$ python -q
>>> import numpy as np
>>> np.set_printoptions(precision=2, suppress=True, linewidth=140)
>>> M = np.load("arr.npy")
>>> M
array([[ -4,  -2],
       [ -6,  -3],
       [  4,   2],
       [ 18,   9],
       [-12,  -6],
       [-12,  -6],
       [ 12,   6],
       [  4,   2]])
>>> f = np.array([-2, -1])
>>> np.array([np.convolve(row, f, "same") for row in M])
array([[  8,   8],
       [ 12,  12],
       [ -8,  -8],
       [-36, -36],
       [ 24,  24],
       [ 24,  24],
       [-24, -24],
       [ -8,  -8]])
>>> np.convolve(M[6], f)
array([-24, -24,  -6])
>>> np.polyval(f, M[6])
array([-25, -13])
>>> J = np.array([[1, 2, 0],
...     [2, 0, 0],
...     [0, 2, 1],
...     [0, 2, 2],
...     [1, 0, 0],
...     [0, 2, 1],
...     [2, 1, 2],
...     [7, 2, 0]])
>>> J
array([[1, 2, 0],
       [2, 0, 0],
       [0, 2, 1],
       [0, 2, 2],
       [1, 0, 0],
       [0, 2, 1],
       [2, 1, 2],
       [7, 2, 0]])
>>> # rows 2 and 5 are equal
>>> x = np.array([0, 0, 1])
>>> y = J @ x
>>> y
array([0, 0, 1, 2, 0, 1, 2, 0])
>>> np.round(np.linalg.lstsq(J, y)[0], 2) + 0
array([0., 0., 1.])
>>> try:
...     np.linalg.solve(J, y)
... except np.linalg.LinAlgError as e:
...     print("failed:", e)
... 
failed: Last 2 dimensions of the array must be square
>>> rng = np.random.default_rng(62542)
>>> y = y + 0.05 * rng.normal(size=8)
>>> y
array([ 0.06, -0.05,  1.03,  2.02, -0.01,  1.07,  2.02, -0.04])
>>> coef, *_ = np.linalg.lstsq(J, y)
>>> np.round(J.T @ (y - J @ coef), 2) + 0
array([0., 0., 0.])
>>> print([round(float(np.linalg.norm(np.linalg.solve(J.T @ J + lam * np.eye(3), J.T @ y))), 2) for lam in (0, 1, 10, 100)])
[1.0, 0.84, 0.46, 0.12]
>>> coef
array([-0.01,  0.03,  1.  ])
